% ipython --no-banner

In [1]: import numpy as np

In [2]: import numpy.linalg as la

In [3]: np.set_printoptions(suppress=True, linewidth=120)

In [4]: rd = lambda a: np.round(a, 2) + 0

In [5]: W0 = np.array([[-3, 0, 0, 0, 0, 0, 0],
   ...:     [-3, 0, 0, 0, 0, 0, 0],
   ...:     [1, 2, 3, 0, 0, 0, 0],
   ...:     [-2, 0, -2, -1, 0, 0, 0],
   ...:     [0, -3, 1, 3, 3, 0, 0],
   ...:     [1, 0, 0, 2, 0, 1, 0],
   ...:     [-1, -2, -1, -1, 1, 1, 3]])

In [6]: U, sigma, VT = la.svd(W0)

In [7]: np.argmax(sigma[:-1] / (sigma[1:] + 1e-6)) + 1
Out[7]: np.int64(6)

In [8]: M2 = U[:, :6] @ np.diag(sigma[:6]) @ VT[:6]

In [9]: la.matrix_rank(W0, rtol=0.05)
Out[9]: np.int64(6)

In [10]: rd(la.norm(W0 - M2) / la.norm(W0))
Out[10]: np.float64(0.0)

In [11]: rd(M2)
Out[11]: 
array([[-3.,  0.,  0.,  0.,  0.,  0.,  0.],
       [-3.,  0.,  0.,  0.,  0.,  0.,  0.],
       [ 1.,  2.,  3.,  0.,  0.,  0.,  0.],
       [-2.,  0., -2., -1.,  0.,  0.,  0.],
       [ 0., -3.,  1.,  3.,  3.,  0.,  0.],
       [ 1.,  0.,  0.,  2.,  0.,  1.,  0.],
       [-1., -2., -1., -1.,  1.,  1.,  3.]])

In [12]: rd(np.abs(W0 - M2).max())
Out[12]: np.float64(0.0)

In [13]: rd(la.norm(W0 - M2, 2)), rd(sigma[6])
Out[13]: (np.float64(0.0), np.float64(0.0))

In [14]: A = np.loadtxt("run15.csv", delimiter=",")

In [15]: A
Out[15]: 
array([[0., 0., 5., 0., 0., 0., 4., 2., 0., 0., 0., 6., 6., 0., 0.],
       [0., 0., 0., 0., 0., 0., 0., 0., 0., 0., 0., 0., 0., 0., 0.],
       [0., 0., 8., 0., 0., 0., 0., 0., 0., 0., 6., 0., 0., 1., 0.],
       [0., 8., 0., 0., 0., 0., 0., 0., 5., 0., 4., 7., 0., 0., 6.],
       [0., 0., 0., 6., 0., 6., 1., 0., 0., 8., 6., 0., 0., 0., 0.],
       [3., 0., 3., 0., 3., 0., 0., 0., 0., 0., 0., 6., 0., 0., 0.],
       [0., 8., 9., 0., 0., 0., 0., 0., 2., 9., 0., 0., 0., 8., 0.],
       [0., 0., 0., 0., 0., 5., 8., 6., 0., 0., 0., 0., 0., 0., 4.],
       [0., 6., 0., 0., 0., 2., 9., 0., 2., 0., 4., 0., 0., 0., 0.],
       [4., 0., 0., 0., 0., 0., 0., 0., 0., 6., 0., 0., 0., 3., 8.],
       [1., 0., 0., 0., 0., 0., 4., 0., 0., 0., 0., 0., 0., 0., 0.]])

In [16]: la.matrix_rank(A, rtol=0.1)
Out[16]: np.int64(9)

In [17]: rd(la.norm(A, 2) / la.norm(A))
Out[17]: np.float64(0.6)

In [18]: theta = np.radians(180)

In [19]: R = np.eye(15)

In [20]: R[3, 3] = R[9, 9] = np.cos(theta)

In [21]: R[3, 9], R[9, 3] = -np.sin(theta), np.sin(theta)

In [22]: M2 = A @ R.T

In [23]: rd(la.svd(A, compute_uv=False)), rd(la.svd(M2, compute_uv=False))
Out[23]: 
(array([22.01, 15.39, 13.48, 12.01, 10.45, 10.3 ,  7.02,  5.26,  4.64,  0.88,  0.  ]),
 array([22.01, 15.39, 13.48, 12.01, 10.45, 10.3 ,  7.02,  5.26,  4.64,  0.88,  0.  ]))

In [24]: np.allclose(A @ A.T, M2 @ M2.T)
Out[24]: True

In [25]: np.abs(M2 - A).max(axis=0)
Out[25]: array([ 0.,  0.,  0., 12.,  0.,  0.,  0.,  0.,  0., 18.,  0.,  0.,  0.,  0.,  0.])

In [26]: rd(np.sort(la.eigvals(W0)))
Out[26]: array([-3., -1.,  0.,  1.,  3.,  3.,  3.])

In [27]: W0 @ W0
Out[27]: 
array([[  9,   0,   0,   0,   0,   0,   0],
       [  9,   0,   0,   0,   0,   0,   0],
       [ -6,   6,   9,   0,   0,   0,   0],
       [  6,  -4,  -4,   1,   0,   0,   0],
       [  4,  -7,   0,   6,   9,   0,   0],
       [ -6,   0,  -4,   0,   0,   1,   0],
       [  8, -11,  -3,   3,   6,   4,   9]])

In [28]: U, sigma, VT = la.svd(A)

In [29]: V = VT[:(sigma > 1e-8).sum()]

In [30]: rng = np.random.default_rng(895070)

In [31]: vec = A[0] + -1 * A[6] + rng.integers(2) * np.eye(15)[2]

In [32]: vec
Out[32]: array([ 0., -8., -4.,  0.,  0.,  0.,  4.,  2., -2., -9.,  0.,  6.,  6., -8.,  0.])

In [33]: np.allclose(V.T @ V @ vec, vec)
Out[33]: True

In [34]: M2 = np.array([[0, 2],
    ...:     [0, 1],
    ...:     [1, 2],
    ...:     [1, 0],
    ...:     [0, 1],
    ...:     [0, 0],
    ...:     [2, 0],
    ...:     [2, 0],
    ...:     [2, 0],
    ...:     [0, 0],
    ...:     [2, 2],
    ...:     [0, 0],
    ...:     [2, 1],
    ...:     [0, 0],
    ...:     [2, 2]])

In [35]: np.einsum("ij,ij->i", A, A)
Out[35]: array([117.,   0., 101., 190., 173.,  63., 294., 141., 141., 125.,  17.])

In [36]: M2 = np.array([[-1, 0, 8, 9, 2, -8, 5, -5],
    ...:     [6, -7, 5, 9, -5, 2, 4, -1],
    ...:     [-2, 9, -2, 6, 4, 4, -5, 3],
    ...:     [-6, 7, 5, 3, -4, -5, -4, -1],
    ...:     [8, -4, 2, 6, 8, 8, 2, -2],
    ...:     [-4, 6, -7, 5, 9, 6, 5, -3],
    ...:     [-7, 3, 1, 4, 9, -8, -6, -4],
    ...:     [0, -7, -7, 0, -7, -2, 8, 7]])

In [37]: W2 = np.array([[2, 0, 3], [0, 1, 1], [1, 1, 3]])

In [38]: feats = np.block([[M2, np.array([[0, -2, -2],
    ...:     [1, -3, 2],
    ...:     [3, 3, 3],
    ...:     [-2, -1, -2],
    ...:     [-2, -3, 3],
    ...:     [-3, -3, -1],
    ...:     [2, -1, -2],
    ...:     [3, 0, 0]])], [np.zeros((3, 8)), W2]])

In [39]: feats
Out[39]: 
array([[-1.,  0.,  8.,  9.,  2., -8.,  5., -5.,  0., -2., -2.],
       [ 6., -7.,  5.,  9., -5.,  2.,  4., -1.,  1., -3.,  2.],
       [-2.,  9., -2.,  6.,  4.,  4., -5.,  3.,  3.,  3.,  3.],
       [-6.,  7.,  5.,  3., -4., -5., -4., -1., -2., -1., -2.],
       [ 8., -4.,  2.,  6.,  8.,  8.,  2., -2., -2., -3.,  3.],
       [-4.,  6., -7.,  5.,  9.,  6.,  5., -3., -3., -3., -1.],
       [-7.,  3.,  1.,  4.,  9., -8., -6., -4.,  2., -1., -2.],
       [ 0., -7., -7.,  0., -7., -2.,  8.,  7.,  3.,  0.,  0.],
       [ 0.,  0.,  0.,  0.,  0.,  0.,  0.,  0.,  2.,  0.,  3.],
       [ 0.,  0.,  0.,  0.,  0.,  0.,  0.,  0.,  0.,  1.,  1.],
       [ 0.,  0.,  0.,  0.,  0.,  0.,  0.,  0.,  1.,  1.,  3.]])

In [40]: M2 = np.array([[1, 2],
    ...:     [-1, 0],
    ...:     [2, -2],
    ...:     [-3, 2],
    ...:     [-1, 2],
    ...:     [0, -1],
    ...:     [0, -1],
    ...:     [1, -2],
    ...:     [-1, -1],
    ...:     [3, 2],
    ...:     [2, 2]])

In [41]: feats @ M2
Out[41]: 
array([[-29.,   9.],
       [ -6.,   3.],
       [-22.,  24.],
       [-14., -17.],
       [-13.,  36.],
       [-59.,  24.],
       [-42.,  24.],
       [  4., -23.],
       [  4.,   4.],
       [  5.,   4.],
       [  8.,   7.]])

In [42]: np.vstack([feats, M2.T]).shape
Out[42]: (13, 11)

In [43]: np.einsum("ij->j", feats)
Out[43]: array([-6.,  7.,  5., 42., 16., -3.,  9., -6.,  5., -8.,  8.])

In [44]: np.einsum("ik,kj->ji", feats, M2)
Out[44]: 
array([[-29.,  -6., -22., -14., -13., -59., -42.,   4.,   4.,   5.,   8.],
       [  9.,   3.,  24., -17.,  36.,  24.,  24., -23.,   4.,   4.,   7.]])

In [45]: M2.T @ feats.T
Out[45]: 
array([[-29.,  -6., -22., -14., -13., -59., -42.,   4.,   4.,   5.,   8.],
       [  9.,   3.,  24., -17.,  36.,  24.,  24., -23.,   4.,   4.,   7.]])

In [46]: np.einsum("ij,ij->i", feats, feats)
Out[46]: array([272., 251., 218., 186., 278., 296., 281., 273.,  13.,   2.,  11.])

In [47]: la.matrix_rank(feats @ M2)
Out[47]: np.int64(2)

In [48]: feats @ feats
Out[48]: 
array([[ -56.,  129.,  121.,   58.,   18.,  -67., -187.,  -15.,   19.,   26.,    4.],
       [-188.,  208.,   35.,   44.,   52., -145.,  -91.,  -36.,    3.,   19.,  -48.],
       [  75.,  -67.,   17.,   93.,  -79.,   86.,   94.,   10.,  -21.,  -48.,   43.],
       [  36.,   -2.,   22.,  -17., -145.,   39.,  -56.,   67.,   22.,   31.,   23.],
       [ -54.,  124.,   46.,  162.,  188.,    6.,   18.,  -98.,  -53.,  -54.,  -18.],
       [  37.,  -34.,   39.,   95.,  106.,   65.,   13.,  -89.,  -67.,  -90.,  -15.],
       [ 145.,  -58.,   73.,  -28.,  -67.,  126.,  -62.,   33.,  -18.,    4.,   61.],
       [-132.,  -23.,  -62., -125.,  -44., -188.,   -9.,   23.,   35.,   19.,  -61.],
       [   0.,    0.,    0.,    0.,    0.,    0.,    0.,    0.,    7.,    3.,   15.],
       [   0.,    0.,    0.,    0.,    0.,    0.,    0.,    0.,    1.,    2.,    4.],
       [   0.,    0.,    0.,    0.,    0.,    0.,    0.,    0.,    5.,    4.,   13.]])

In [49]: np.allclose(feats, feats.T)
Out[49]: False

In [50]: np.allclose(feats @ feats.T, feats.T @ feats)
Out[50]: False

In [51]: rd(la.matrix_power(feats, 4))
Out[51]: 
array([[-38539.,  27086., -13434.,  16357.,  -2798., -27274.,  18041.,  -1025.,   4613.,   1135.,  -9249.],
       [-40983.,  34063., -21579.,   2452.,    374., -26649.,  22071.,   2608.,   4422.,   7797., -10838.],
       [ 32777., -23988.,  15027.,  -7108., -29436.,  24859., -17760.,  11108.,     16.,   -151.,  11694.],
       [ -8293., -14811.,  -9105., -22257., -21051., -18880.,  -2764.,   9045.,   8567.,   4904.,  -3930.],
       [ -5390.,  39738.,  18424.,  46620.,  17438.,  18122.,  -2706., -12958., -12691.,  -9055.,   1893.],
       [ 20979.,   7125.,  19918.,  36770.,  11905.,  32741.,  -2731., -10367., -12084., -12265.,   7421.],
       [  2185.,  -7949.,  11400.,  11850.,   1349.,  -2347.,  -9428.,  -7168.,  -2005.,  -8849.,    -81.],
       [ -6355., -16479., -32020., -39920.,  -9158., -15970.,  25064.,  15089.,  11829.,  14828.,  -3497.],
       [     0.,      0.,      0.,      0.,      0.,      0.,      0.,      0.,    127.,     87.,    312.],
       [     0.,      0.,      0.,      0.,      0.,      0.,      0.,      0.,     29.,     23.,     75.],
       [     0.,      0.,      0.,      0.,      0.,      0.,      0.,      0.,    104.,     75.,    260.]])

In [52]: (feats + feats.T) / 2
Out[52]: 
array([[-1. ,  3. ,  3. ,  1.5,  5. , -6. , -1. , -2.5,  0. , -1. , -1. ],
       [ 3. , -7. ,  7. ,  8. , -4.5,  4. ,  3.5, -4. ,  0.5, -1.5,  1. ],
       [ 3. ,  7. , -2. ,  5.5,  3. , -1.5, -2. , -2. ,  1.5,  1.5,  1.5],
       [ 1.5,  8. ,  5.5,  3. ,  1. ,  0. ,  0. , -0.5, -1. , -0.5, -1. ],
       [ 5. , -4.5,  3. ,  1. ,  8. ,  8.5,  5.5, -4.5, -1. , -1.5,  1.5],
       [-6. ,  4. , -1.5,  0. ,  8.5,  6. , -1.5, -2.5, -1.5, -1.5, -0.5],
       [-1. ,  3.5, -2. ,  0. ,  5.5, -1.5, -6. ,  2. ,  1. , -0.5, -1. ],
       [-2.5, -4. , -2. , -0.5, -4.5, -2.5,  2. ,  7. ,  1.5,  0. ,  0. ],
       [ 0. ,  0.5,  1.5, -1. , -1. , -1.5,  1. ,  1.5,  2. ,  0. ,  2. ],
       [-1. , -1.5,  1.5, -0.5, -1.5, -1.5, -0.5,  0. ,  0. ,  1. ,  1. ],
       [-1. ,  1. ,  1.5, -1. ,  1.5, -0.5, -1. ,  0. ,  2. ,  1. ,  3. ]])
